$ ipython --no-banner

In [1]: import numpy as np

In [2]: from numpy import linalg as LA

In [3]: np.set_printoptions(precision=1, suppress=True, linewidth=160)

In [4]: mat = np.load("m.npy")

In [5]: mat
Out[5]: 
array([[-1,  0, -1,  3, -3, -2, -1,  3],
       [ 3, -2, -2,  0, -2,  1, -1, -1],
       [-2, -2,  3,  2, -2,  3, -2, -2],
       [-1,  1,  0, -1,  1,  1, -2,  2],
       [-3,  0,  3,  0, -3,  1,  0,  0],
       [ 1, -1,  2, -2,  2, -2, -3,  3],
       [-1,  3, -1,  1,  0,  0,  3,  2]])

In [6]: left, sigma, Vh = LA.svd(mat, full_matrices=False)

In [7]: left.shape, sigma.shape, Vh.shape
Out[7]: ((7, 7), (7,), (7, 8))

In [8]: sigma
Out[8]: array([8.1, 6.9, 6.5, 5.6, 2.8, 2.3, 1.3])

In [9]: round(float(np.sqrt((sigma ** 2).sum())), 1), np.round(LA.norm(mat), 1)
Out[9]: (14.2, np.float64(14.2))

In [10]: np.round(left.T @ left, 1) + 0
Out[10]: 
array([[1., 0., 0., 0., 0., 0., 0.],
       [0., 1., 0., 0., 0., 0., 0.],
       [0., 0., 1., 0., 0., 0., 0.],
       [0., 0., 0., 1., 0., 0., 0.],
       [0., 0., 0., 0., 1., 0., 0.],
       [0., 0., 0., 0., 0., 1., 0.],
       [0., 0., 0., 0., 0., 0., 1.]])

In [11]: np.allclose(left * sigma @ Vh, mat)
Out[11]: True

In [12]: rng = np.random.default_rng(68)

In [13]: out = mat + rng.integers(-2, 3, (7, 4)) @ rng.integers(-2, 3, (4, 8))

In [14]: out
Out[14]: 
array([[ -5,  -2,  -3,  -1,   1,  -6,   3,  -1],
       [ -2,  -3,  -5,   0,   2,  -2,   2,  -9],
       [ -2,  -4,   5,  -1,   0,  -1,   2, -10],
       [ -3,   1,  -4,  -1,   1,   3,  -4,   6],
       [  0,   4,   7,   7,  -6,   4,  -3,   4],
       [ -1,  -1,   0,  -4,   3,  -2,  -3,   9],
       [ -7,   6,  -2,   8,   4,  -2,   5,  -4]])

In [15]: out - mat
Out[15]: 
array([[-4, -2, -2, -4,  4, -4,  4, -4],
       [-5, -1, -3,  0,  4, -3,  3, -8],
       [ 0, -2,  2, -3,  2, -4,  4, -8],
       [-2,  0, -4,  0,  0,  2, -2,  4],
       [ 3,  4,  4,  7, -3,  3, -3,  4],
       [-2,  0, -2, -2,  1,  0,  0,  6],
       [-6,  3, -1,  7,  4, -2,  2, -6]])

In [16]: np.round(LA.svd(out - mat, compute_uv=False), 1) + 0
Out[16]: array([21.3, 12.7, 10.2,  3.9,  0. ,  0. ,  0. ])

In [17]: np.abs(out - mat).sum(axis=1)
Out[17]: array([28, 27, 25, 14, 31, 13, 31])

In [18]: data = np.loadtxt("out16.csv", delimiter=",")

In [19]: data.round(1) + 0
Out[19]: 
array([[-0.2, -0.2, -0.1,  0.1, -0.2,  0.1,  0.1,  0.8,  0.1,  0. ,  0. ,  0.4, -0.2],
       [ 0.3, -0.6, -0.2,  0. ,  0.4, -0.1,  0.4, -0.1, -0.2, -0.3,  0.2,  0. ,  0. ],
       [ 0.5,  0. , -0.1, -0.4, -0.3,  0.5,  0. ,  0. , -0.2,  0.2,  0. ,  0.3,  0.3],
       [-0.2,  0. ,  0.1, -0.4,  0.4,  0. , -0.3,  0.3, -0.5, -0.2, -0.4,  0. ,  0.1],
       [-0.3,  0. ,  0. , -0.2, -0.1, -0.1, -0.3, -0.3, -0.4, -0.1,  0.5,  0.3, -0.3],
       [ 0.1, -0.1,  0.1, -0.2, -0.6, -0.4,  0.3,  0. , -0.2, -0.3, -0.3, -0.3, -0.2],
       [ 0.3, -0.1,  0.1, -0.2,  0.2,  0. , -0.1,  0.1,  0. ,  0.5,  0. , -0.3, -0.7],
       [ 0.1,  0.2,  0.1,  0. ,  0.2, -0.5,  0.3,  0. , -0.3,  0.4, -0.2,  0.5,  0.1],
       [ 0. ,  0.4,  0.4, -0.2,  0.2,  0.4,  0.5,  0.1,  0. , -0.3,  0.2,  0. , -0.2],
       [ 0.2,  0.3, -0.6,  0.1,  0.1,  0. , -0.1, -0.1,  0.1, -0.3, -0.3,  0.2, -0.4],
       [ 0.5, -0.1,  0.5,  0.2,  0. , -0.2, -0.4,  0. ,  0.2, -0.4,  0. ,  0.3,  0. ],
       [-0.3, -0.3,  0.1, -0.4,  0.1,  0.1,  0.2, -0.3,  0.5,  0. , -0.4,  0.3, -0.2],
       [ 0. , -0.2,  0.2,  0.6, -0.1,  0.4,  0. , -0.3, -0.4,  0.1, -0.4,  0.1, -0.2]])

In [20]: out = mat / np.sqrt((mat ** 2).mean(axis=1, keepdims=True))

In [21]: out[3]
Out[21]: array([-0.8,  0.8,  0. , -0.8,  0.8,  0.8, -1.6,  1.6])
